In [1]: import numpy as np

In [2]: import numpy.linalg as la

In [3]: np.set_printoptions(suppress=True, linewidth=160)

In [4]: rd = lambda a: np.round(a, 3) + 0

In [5]: rng = np.random.default_rng(2)

In [6]: lab = rng.integers(0, 2, 5)

In [7]: arr = np.array([[-1, 0, -3, 3, 3],
   ...:     [1, -3, 3, 2, -1],
   ...:     [2, -1, -3, 1, -2],
   ...:     [-3, 0, 1, -2, -1],
   ...:     [-2, 1, 1, 2, 2]]) * (lab[:, None] == lab)

In [8]: print(arr)
[[-1  0  0  0  0]
 [ 0 -3  3  2 -1]
 [ 0 -1 -3  1 -2]
 [ 0  0  1 -2 -1]
 [ 0  1  1  2  2]]

In [9]: blk = np.stack([arr, 3 * arr, arr[::-1]])

In [10]: print(blk.sum(axis=0))
[[ -4   1   1   2   2]
 [  0 -12  13   6  -5]
 [  0  -5 -15   5 -10]
 [  0  -3   7  -6  -5]
 [ -1   4   4   8   8]]

In [11]: print(rd(la.det(blk)))
[  -29. -7047.   -29.]

In [12]: print(la.matrix_rank(blk.reshape(3, -1)))
2

In [13]: print(rd(la.norm(blk, axis=(1, 2))))
[ 7.416 22.249  7.416]

In [14]: print(blk.shape)
(3, 5, 5)

In [15]: print(np.einsum("bij,cij->bc", blk, blk))
[[ 55 165  15]
 [165 495  45]
 [ 15  45  55]]

In [16]: x = np.array([0, -5, -4, -1, -4])

In [17]: y = arr @ x

In [18]: print(y)
[  0   5  24   2 -19]

In [19]: print(rd(la.solve(arr.T, arr[0])))
[1. 0. 0. 0. 0.]

In [20]: print(rd(la.solve(arr, arr[:, 0])))
[1. 0. 0. 0. 0.]

In [21]: print(rd(la.solve(arr, y)))
[ 0. -5. -4. -1. -4.]

In [22]: A2 = la.inv(arr)

In [23]: print(np.allclose(A2, arr.T))
False

In [24]: print(rd(la.det(arr) * la.det(A2)))
1.0

In [25]: print(rd(arr @ A2))
[[1. 0. 0. 0. 0.]
 [0. 1. 0. 0. 0.]
 [0. 0. 1. 0. 0.]
 [0. 0. 0. 1. 0.]
 [0. 0. 0. 0. 1.]]

In [26]: print(rd(la.cond(arr)))
12.144

In [27]: print(rd(la.inv(A2)))
[[-1.  0.  0.  0.  0.]
 [ 0. -3.  3.  2. -1.]
 [ 0. -1. -3.  1. -2.]
 [ 0.  0.  1. -2. -1.]
 [ 0.  1.  1.  2.  2.]]

In [28]: print(rd(la.det(arr) * A2))
[[ 29.   0.   0.   0.   0.]
 [  0.   5. -16. -33. -30.]
 [  0.  -3.  -2. -15. -11.]
 [  0.  -2. -11. -10. -17.]
 [  0.   1.  20.  34.  23.]]

In [29]: E = np.load("data.npy")

In [30]: print(E)
[[ 0  0  2  0  0  0]
 [ 0  0  0  0  0  0]
 [ 0  0  0  0  0  1]
 [ 0  0  0 -1  0  0]
 [ 0  1  0  0  0  0]
 [ 1  0  0  0  0  0]]

In [31]: print(rd(la.norm(E, 2) / la.norm(E)))
0.707

In [32]: print(la.cond(E) > 100)
True

In [33]: Uu, s, Vt = la.svd(E)

In [34]: V = Vt[:(s > 1e-8).sum()]

In [35]: x = E[3] + 2 * E[4] + rng.integers(2) * np.eye(6)[1]

In [36]: print(x)
[ 0.  3.  0. -1.  0.  0.]

In [37]: print(np.allclose(V.T @ V @ x, x))
True

In [38]: print(np.diag(V.T @ V))
[1. 1. 1. 1. 0. 1.]

In [39]: print(rd(la.norm(x - V.T @ V @ x)))
0.0

In [40]: print(rd(la.norm(E[2], 1)), rd(la.norm(E[2], np.inf)))
1.0 1.0

In [41]: print(rd(la.norm(E, 1)), rd(la.norm(E, np.inf)))
2.0 2.0

In [42]: print(rd(la.norm(E) ** 2 / la.norm(E, 2) ** 2))
2.0

In [43]: print(rd(la.norm(E[2] - E[0])))
2.236

In [44]: print(rd(la.norm(E, axis=0)))
[1. 1. 2. 1. 0. 1.]

In [45]: print(la.norm(E, axis=1).argmax())
0

In [46]: M = np.load("out5.npy")

In [47]: print(rd(M))
[[ 1.     0.     0.     0.     0.     0.     0.     0.   ]
 [ 0.     1.     0.     0.     0.     0.     0.     0.   ]
 [ 0.     0.    -0.5    0.866  0.     0.     0.     0.   ]
 [ 0.     0.    -0.866 -0.5    0.     0.     0.     0.   ]
 [ 0.     0.     0.     0.     1.     0.     0.     0.   ]
 [ 0.     0.     0.     0.     0.     1.     0.     0.   ]
 [ 0.     0.     0.     0.     0.     0.     1.     0.   ]
 [ 0.     0.     0.     0.     0.     0.     0.     1.   ]]

In [48]: A2 = la.inv(M)

In [49]: print(rd(la.det(M) * la.det(A2)))
1.0

In [50]: print(np.allclose(A2, M.T))
True

In [51]: O, R = la.qr(M)

In [52]: print(rd(np.abs(np.diag(R))))
[1. 1. 1. 1. 1. 1. 1. 1.]

In [53]: f = np.array([2, 1])

In [54]: print(np.polyval(f, M[6]))
[1. 1. 1. 1. 1. 1. 3. 1.]

In [55]: print(rd(M - M[0]))
[[ 0.     0.     0.     0.     0.     0.     0.     0.   ]
 [-1.     1.     0.     0.     0.     0.     0.     0.   ]
 [-1.     0.    -0.5    0.866  0.     0.     0.     0.   ]
 [-1.     0.    -0.866 -0.5    0.     0.     0.     0.   ]
 [-1.     0.     0.     0.     1.     0.     0.     0.   ]
 [-1.     0.     0.     0.     0.     1.     0.     0.   ]
 [-1.     0.     0.     0.     0.     0.     1.     0.   ]
 [-1.     0.     0.     0.     0.     0.     0.     1.   ]]

In [56]: print(rd(M.mean(axis=0)))
[ 0.125  0.125 -0.171  0.046  0.125  0.125  0.125  0.125]

In [57]: C2 = E.T @ E

In [58]: print(la.matrix_rank(C2))
5

In [59]: print(rd(la.svd(E, compute_uv=False) ** 2))
[4. 1. 1. 1. 1. 0.]

In [60]: print((E @ E.T).shape)
(6, 6)

In [61]: print(np.trace(C2), (E ** 2).sum())
8 8

In [62]: feats = np.loadtxt("test14.csv", delimiter=",")

In [63]: print(feats)
[[2. 3. 4.]
 [2. 3. 4.]
 [2. 3. 4.]
 [2. 3. 4.]
 [2. 3. 4.]
 [2. 3. 4.]
 [2. 3. 4.]
 [2. 3. 4.]
 [2. 3. 4.]
 [2. 3. 4.]
 [2. 3. 4.]
 [2. 3. 4.]
 [2. 3. 4.]
 [2. 3. 4.]
 [2. 3. 4.]
 [2. 3. 4.]
 [2. 3. 4.]
 [2. 3. 4.]
 [2. 3. 4.]
 [2. 3. 4.]
 [2. 3. 4.]
 [2. 3. 4.]
 [2. 3. 4.]
 [2. 3. 4.]
 [2. 3. 4.]
 [2. 3. 4.]
 [2. 3. 4.]]

In [64]: t = np.radians(90)

In [65]: R = np.eye(3)

In [66]: R[2, 2] = R[0, 0] = np.cos(t)

In [67]: R[2, 0], R[0, 2] = -np.sin(t), np.sin(t)

In [68]: print(rd(R))
[[ 0.  0.  1.]
 [ 0.  1.  0.]
 [-1.  0.  0.]]

In [69]: A2 = feats @ R.T

In [70]: print(np.allclose(feats @ feats.T, A2 @ A2.T))
True

In [71]: print(rd(A2))
[[ 4.  3. -2.]
 [ 4.  3. -2.]
 [ 4.  3. -2.]
 [ 4.  3. -2.]
 [ 4.  3. -2.]
 [ 4.  3. -2.]
 [ 4.  3. -2.]
 [ 4.  3. -2.]
 [ 4.  3. -2.]
 [ 4.  3. -2.]
 [ 4.  3. -2.]
 [ 4.  3. -2.]
 [ 4.  3. -2.]
 [ 4.  3. -2.]
 [ 4.  3. -2.]
 [ 4.  3. -2.]
 [ 4.  3. -2.]
 [ 4.  3. -2.]
 [ 4.  3. -2.]
 [ 4.  3. -2.]
 [ 4.  3. -2.]
 [ 4.  3. -2.]
 [ 4.  3. -2.]
 [ 4.  3. -2.]
 [ 4.  3. -2.]
 [ 4.  3. -2.]
 [ 4.  3. -2.]]

In [72]: A2 = np.array([[0, 1], [2, 2], [1, -2]])

In [73]: print(np.einsum("ij->j", feats))
[ 54.  81. 108.]

In [74]: print(la.matrix_rank(np.vstack([feats, A2.T])))
3

In [75]: print(feats @ A2)
[[10.  0.]
 [10.  0.]
 [10.  0.]
 [10.  0.]
 [10.  0.]
 [10.  0.]
 [10.  0.]
 [10.  0.]
 [10.  0.]
 [10.  0.]
 [10.  0.]
 [10.  0.]
 [10.  0.]
 [10.  0.]
 [10.  0.]
 [10.  0.]
 [10.  0.]
 [10.  0.]
 [10.  0.]
 [10.  0.]
 [10.  0.]
 [10.  0.]
 [10.  0.]
 [10.  0.]
 [10.  0.]
 [10.  0.]
 [10.  0.]]

In [76]: print(la.matrix_rank(feats @ A2))
1

In [77]: A2 = feats + rng.integers(-2, 3, (27, 1)) @ rng.integers(-2, 3, (1, 3))

In [78]: print(A2)
[[ 2.  3.  4.]
 [-2. -1.  2.]
 [ 0.  1.  3.]
 [ 4.  5.  5.]
 [ 6.  7.  6.]
 [ 4.  5.  5.]
 [ 6.  7.  6.]
 [-2. -1.  2.]
 [ 6.  7.  6.]
 [-2. -1.  2.]
 [ 2.  3.  4.]
 [ 0.  1.  3.]
 [ 0.  1.  3.]
 [ 4.  5.  5.]
 [ 0.  1.  3.]
 [ 2.  3.  4.]
 [ 0.  1.  3.]
 [-2. -1.  2.]
 [ 4.  5.  5.]
 [ 2.  3.  4.]
 [ 4.  5.  5.]
 [ 4.  5.  5.]
 [ 6.  7.  6.]
 [ 2.  3.  4.]
 [ 0.  1.  3.]
 [ 4.  5.  5.]
 [ 6.  7.  6.]]

In [79]: print(la.matrix_rank(A2 - feats, tol=1e-8))
1

In [80]: Uu, s, Vt = la.svd(M, full_matrices=False)

In [81]: print(np.cumsum(s ** 2) / np.sum(s ** 2))
[0.125 0.25  0.375 0.5   0.625 0.75  0.875 1.   ]

In [82]: print(rd(s / s[0]))
[1. 1. 1. 1. 1. 1. 1. 1.]

In [83]: print(np.allclose(Uu * s @ Vt, M))
True

In [84]: print(rd(s))
[1. 1. 1. 1. 1. 1. 1. 1.]

In [85]: print((s > 1e-8).sum())
8

In [86]: Uu, s, Vt = la.svd(feats)

In [87]: V = Vt[:(s > 1e-8).sum()]

In [88]: x = feats[15] + -3 * feats[10] + rng.integers(2) * np.eye(3)[0]

In [89]: print(x)
[-4. -6. -8.]

In [90]: print(np.allclose(V.T @ V @ x, x))
True

In [91]: data = np.loadtxt("sample19.csv", delimiter=",")

In [92]: print(data)
[[-2.986  1.    -1.4   -0.6  ]
 [ 1.489 -0.9   -1.9    0.3  ]
 [ 4.001 -1.1    0.2    0.8  ]
 [-2.578 -0.9   -0.8   -0.5  ]
 [-1.978  0.1    1.1   -0.4  ]
 [-1.5    0.4   -0.7   -0.3  ]
 [ 4.573  1.7   -1.2    0.9  ]
 [ 3.98  -0.2   -1.3    0.8  ]
 [-4.469 -0.2   -0.3   -0.9  ]
 [ 2.444 -2.1   -0.4    0.5  ]
 [-0.004 -0.5    0.     0.   ]
 [ 0.587 -0.6   -0.4    0.1  ]
 [ 4.461  1.    -1.6    0.9  ]
 [-0.899  0.9   -0.3   -0.2  ]
 [ 0.992  0.6    0.2    0.2  ]
 [-0.471 -0.9   -1.1   -0.1  ]
 [-1.397  0.9    0.3   -0.3  ]
 [-5.564 -0.3   -0.2   -1.1  ]
 [-3.927 -0.4    0.3   -0.8  ]
 [-4.019  1.4   -1.2   -0.8  ]
 [-2.479  0.8    0.8   -0.5  ]
 [-1.483  1.4    0.5   -0.3  ]
 [14.52  -0.7   -1.4    2.9  ]
 [-0.49  -1.2    1.1   -0.1  ]
 [ 4.485  0.2   -0.4    0.9  ]]

In [93]: C = data[[1, 22]].astype(float)

In [94]: for _ in range(6):
    ...:     lab = la.norm(data[:, None] - C, axis=-1).argmin(axis=1)
    ...:     C = np.array([data[lab == j].mean(axis=0) for j in range(2)])
    ...: 

In [95]: print(lab)
[0 0 0 0 0 0 0 0 0 0 0 0 0 0 0 0 0 0 0 0 0 0 1 0 0]

In [96]: print(np.abs(C[1] - C[0]).argmax())
0

In [97]: print(rd(np.abs(la.svd(data)[2][-1])))
[0.196 0.004 0.002 0.981]

In [98]: print(np.argsort(-la.norm(data, axis=0).round(6), kind="stable")[:3])
[0 1 2]

In [99]: print(rd(la.norm(data, 2) / la.norm(data)))
0.958

In [100]: print(round(np.log10(la.cond(data))))
3

In [101]: lab = data[:, 2] > np.median(data[:, 2])

In [102]: f = data[lab].mean(axis=0) - data[~lab].mean(axis=0)

In [103]: print(((data - data.mean(axis=0)) @ f > 0).astype(int))
[1 0 0 1 1 1 0 0 1 0 1 0 0 1 0 1 1 1 1 1 1 1 0 1 0]

In [104]: print(np.argsort(-np.abs(f).round(6), kind="stable"))
[0 2 3 1]

In [105]: print(lab.astype(int))
[0 0 1 0 1 0 0 0 1 0 1 0 0 1 1 0 1 1 1 0 1 1 0 1 0]

In [106]: print(rd(f))
[-3.397  0.129  1.37  -0.685]

In [107]: x = np.array([2, -2, 2, -2])

In [108]: a = np.maximum(data @ x, 0)

In [109]: print(rd(np.maximum(data @ (3 * x), 0)))
[ 0.     1.134 27.006  0.     0.     0.     4.638 12.48   0.    21.864  2.976  4.122  5.766  0.     2.352  0.     0.     0.     0.     0.     0.     0.
 65.52  11.46  17.91 ]

In [110]: print(rd(a))
[ 0.     0.378  9.002  0.     0.     0.     1.546  4.16   0.     7.288  0.992  1.374  1.922  0.     0.784  0.     0.     0.     0.     0.     0.     0.
 21.84   3.82   5.97 ]

In [111]: print(rd(data.T @ a))
[430.193 -41.357 -41.326  86.029]

In [112]: K = np.load("w.npy")

In [113]: print(K)
[[  3.792 -28.105  18.894 -22.804   2.354  26.884  -6.568  36.667]
 [ -7.358  -9.65   -6.818   1.129  11.372  -4.102 -60.862  10.158]
 [ -7.086  -8.296 -10.33   -0.82   13.184  -4.199 -59.358   8.567]
 [  0.898 -28.789  21.8   -23.231   3.364  27.424  -5.607  36.586]
 [  2.178 -29.929  19.252 -24.36    3.55   26.92   -5.21   36.717]
 [ -4.235  -8.958  -8.522   0.525  11.421  -3.346 -59.796   8.95 ]
 [  1.359 -28.403  18.659 -24.527   3.543  24.509  -6.728  36.386]
 [ -4.926 -11.311  -7.295   0.681  11.552  -4.295 -59.559   7.398]
 [  1.693 -29.914  18.762 -23.727   3.531  26.365  -6.474  37.633]
 [ -7.251  -9.548  -8.132   0.52   12.784  -4.058 -61.147   9.922]
 [  2.525 -30.65   20.138 -25.005   1.049  24.053  -6.332  36.863]
 [  3.671 -30.506  20.725 -26.369   2.424  25.549  -6.216  35.007]
 [ -5.837  -9.249 -10.17   -0.714  12.435  -2.214 -59.544   9.824]
 [ -5.252 -10.108 -10.736   1.372  11.357  -4.263 -58.556   7.231]
 [  2.773 -29.406  19.081 -24.361   3.599  25.764  -5.803  37.706]
 [ -6.93   -9.881  -9.54    0.357   9.626  -3.901 -59.993  10.928]
 [  2.844 -29.932  19.358 -23.951   1.032  25.189  -6.339  34.676]
 [ -5.588 -11.129  -7.023  -0.986  11.584  -4.115 -58.711   9.993]
 [  2.438 -29.839  18.72  -24.53    1.49   25.798  -5.654  35.629]
 [  2.855 -29.503  19.043 -24.544   0.968  25.956  -8.126  37.056]
 [  2.175 -28.584  19.551 -23.633   2.16   26.551  -3.357  37.046]
 [  1.338 -29.284  19.06  -23.973  -0.274  26.292  -5.513  36.532]]

In [114]: Ac = data - data.mean(axis=0)

In [115]: Uu, s, Vt = la.svd(Ac, full_matrices=False)

In [116]: print((np.sign(Uu[:, 0]) == np.sign(Uu[0, 0])).astype(int))
[1 0 0 1 1 1 0 0 1 0 1 0 0 1 0 1 1 1 1 1 1 1 0 1 0]

In [117]: print(np.abs(Vt[0]).argmax())
0

In [118]: print(rd(s ** 2 / (s ** 2).sum()))
[0.924 0.047 0.029 0.   ]

In [119]: print(rd(Ac.mean(axis=0)))
[0. 0. 0. 0.]

In [120]: print(np.abs(Uu[:, 0]).argmax())
22

In [121]: print(np.searchsorted(np.cumsum(s ** 2) / (s ** 2).sum(), 0.9) + 1)
1

In [122]: print(la.matrix_rank(Ac))
4
